In [1]: import numpy as np

In [2]: from numpy import linalg as LA

In [3]: np.set_printoptions(precision=2, suppress=True, linewidth=200)

In [4]: E = np.array([[-17.98, 18.01, -0.02, -11.97, 12.0],
   ...:     [-8.99, 9.01, 0.04, -5.99, 5.98],
   ...:     [-5.98, 5.99, 0.0, -4.03, 3.95],
   ...:     [-14.97, 15.0, -0.02, -9.96, 10.02]])

In [5]: u, r1 = E[3], E[2]

In [6]: print(round(u @ r1, 2))
259.09

In [7]: pr = (u @ r1) / (u @ u) * u

In [8]: LA.matrix_rank(np.outer(u, r1))
Out[8]: np.int64(1)

In [9]: pr
Out[9]: array([-5.98,  5.99, -0.01, -3.98,  4.  ])

In [10]: np.round(r1 - pr, 2) + 0
Out[10]: array([ 0.  ,  0.  ,  0.01, -0.05, -0.05])

In [11]: left, sv, Vt = LA.svd(E)

In [12]: np.argmax(sv[:-1] / (sv[1:] + 1e-6)) + 1
Out[12]: np.int64(1)

In [13]: out = left[:, :1] @ np.diag(sv[:1]) @ Vt[:1]

In [14]: LA.matrix_rank(out)
Out[14]: np.int64(1)

In [15]: out.round(2) + 0
Out[15]: 
array([[-17.98,  18.01,  -0.01, -11.97,  12.  ],
       [ -8.99,   9.  ,   0.  ,  -5.99,   6.  ],
       [ -5.98,   5.99,   0.  ,  -3.98,   3.99],
       [-14.97,  15.  ,  -0.01,  -9.97,   9.99]])

In [16]: round(float(LA.norm(E - out, 2)), 2), round(sv[1], 2)
Out[16]: (0.07, np.float64(0.07))

In [17]: K = np.array([[0, 0, 1, 0, 0, 0],
    ...:     [0, 0, 0, 0, 0, 0],
    ...:     [1, 0, 0, 0, 1, 0],
    ...:     [0, 0, 0, 0, 1, 1],
    ...:     [0, 0, 1, 1, 0, 0],
    ...:     [0, 0, 0, 1, 0, 0]])

In [18]: left, sv, Vt = LA.svd(K)

In [19]: np.argmax(sv[:-1] / (sv[1:] + 1e-6)) + 1
Out[19]: np.int64(4)

In [20]: out = left[:, :4] @ np.diag(sv[:4]) @ Vt[:4]

In [21]: print(np.round(np.abs(K - out).max(), 2))
0.0

In [22]: W0 = np.diag(10 * np.array([2, 0, -2, -2, -1, 0])) + np.array([[1, -1, 1, 3, 1, -2],
    ...:     [-3, -1, 2, 1, 1, 1],
    ...:     [2, -2, 1, -1, 3, -3],
    ...:     [-3, 1, 2, -1, -3, 1],
    ...:     [0, 2, -1, 1, 0, 1],
    ...:     [-1, 1, 1, 1, -3, -3]])

In [23]: W0
Out[23]: 
array([[ 21,  -1,   1,   3,   1,  -2],
       [ -3,  -1,   2,   1,   1,   1],
       [  2,  -2, -19,  -1,   3,  -3],
       [ -3,   1,   2, -21,  -3,   1],
       [  0,   2,  -1,   1, -10,   1],
       [ -1,   1,   1,   1,  -3,  -3]])

In [24]: W0.reshape(-1, 2)
Out[24]: 
array([[ 21,  -1],
       [  1,   3],
       [  1,  -2],
       [ -3,  -1],
       [  2,   1],
       [  1,   1],
       [  2,  -2],
       [-19,  -1],
       [  3,  -3],
       [ -3,   1],
       [  2, -21],
       [ -3,   1],
       [  0,   2],
       [ -1,   1],
       [-10,   1],
       [ -1,   1],
       [  1,   1],
       [ -3,  -3]])

In [25]: print(W0.ravel(order="F"))
[ 21  -3   2  -3   0  -1  -1  -1  -2   1   2   1   1   2 -19   2  -1   1   3   1  -1 -21   1   1   1   1   3  -3 -10  -3  -2   1  -3   1   1  -3]

In [26]: t3 = W0.reshape(6, 2, -1)

In [27]: np.einsum("ihd,ihd->ih", t3, t3)
Out[27]: 
array([[443,  14],
       [ 14,   3],
       [369,  19],
       [ 14, 451],
       [  5, 102],
       [  3,  19]])

In [28]: t3.shape
Out[28]: (6, 2, 3)

In [29]: np.swapaxes(t3, 1, 2)[5]
Out[29]: 
array([[-1,  1],
       [ 1, -3],
       [ 1, -3]])

In [30]: np.einsum("ihd,jhd->hij", t3, t3).shape
Out[30]: (2, 6, 6)

In [31]: t3.sum(axis=1)
Out[31]: 
array([[ 24,   0,  -1],
       [ -2,   0,   3],
       [  1,   1, -22],
       [-24,  -2,   3],
       [  1,  -8,   0],
       [  0,  -2,  -2]])

In [32]: out = LA.invert(W0)
AttributeError: module 'numpy.linalg' has no attribute 'invert'


In [33]: out = LA.inv(W0)

In [34]: LA.det(W0) * out
Out[34]: 
array([[-12170.,  14459.,   1474.,   -729.,  -2250.,  10466.],
       [ 45394., 304151.,  38056.,  22671.,  24894.,  48920.],
       [ -5672., -23914.,  11788.,  -2940.,   5952., -14974.],
       [  2198.,   1864.,   2084.,  14658.,  -3594.,    760.],
       [ 10608.,  65754.,   7566.,   6786.,  32214.,  20280.],
       [  7422.,  23460.,   9252.,   4920., -22380.,  89226.]])

In [35]: print(np.allclose(out, W0.T))
False

In [36]: out.round(2) + 0
Out[36]: 
array([[ 0.04, -0.05,  0.  ,  0.  ,  0.01, -0.03],
       [-0.15, -1.  , -0.13, -0.07, -0.08, -0.16],
       [ 0.02,  0.08, -0.04,  0.01, -0.02,  0.05],
       [-0.01, -0.01, -0.01, -0.05,  0.01,  0.  ],
       [-0.03, -0.22, -0.02, -0.02, -0.11, -0.07],
       [-0.02, -0.08, -0.03, -0.02,  0.07, -0.29]])

In [37]: np.round(W0 @ out, 2) + 0
Out[37]: 
array([[1., 0., 0., 0., 0., 0.],
       [0., 1., 0., 0., 0., 0.],
       [0., 0., 1., 0., 0., 0.],
       [0., 0., 0., 1., 0., 0.],
       [0., 0., 0., 0., 1., 0.],
       [0., 0., 0., 0., 0., 1.]])

In [38]: out = W0 / np.sqrt((W0 ** 2).mean(axis=1, keepdims=True))

In [39]: print(out[5])
[-0.52  0.52  0.52  0.52 -1.57 -1.57]

In [40]: out = np.array([[-3, 1], [3, -3]])

In [41]: J = np.kron(np.eye(2, dtype=int), out)

In [42]: J
Out[42]: 
array([[-3,  1,  0,  0],
       [ 3, -3,  0,  0],
       [ 0,  0, -3,  1],
       [ 0,  0,  3, -3]])

In [43]: Q = J.astype(float).copy()

In [44]: for j in range(4):
    ...:     Q[:, j] -= Q[:, :j] @ (Q[:, :j].T @ Q[:, j])
    ...:     Q[:, j] /= LA.norm(Q[:, j])
    ...: 

In [45]: Q
Out[45]: 
array([[-0.71, -0.71,  0.  ,  0.  ],
       [ 0.71, -0.71,  0.  ,  0.  ],
       [ 0.  ,  0.  , -0.71, -0.71],
       [ 0.  ,  0.  ,  0.71, -0.71]])

In [46]: np.round(Q.T @ Q, 2) + 0
Out[46]: 
array([[1., 0., 0., 0.],
       [0., 1., 0., 0.],
       [0., 0., 1., 0.],
       [0., 0., 0., 1.]])
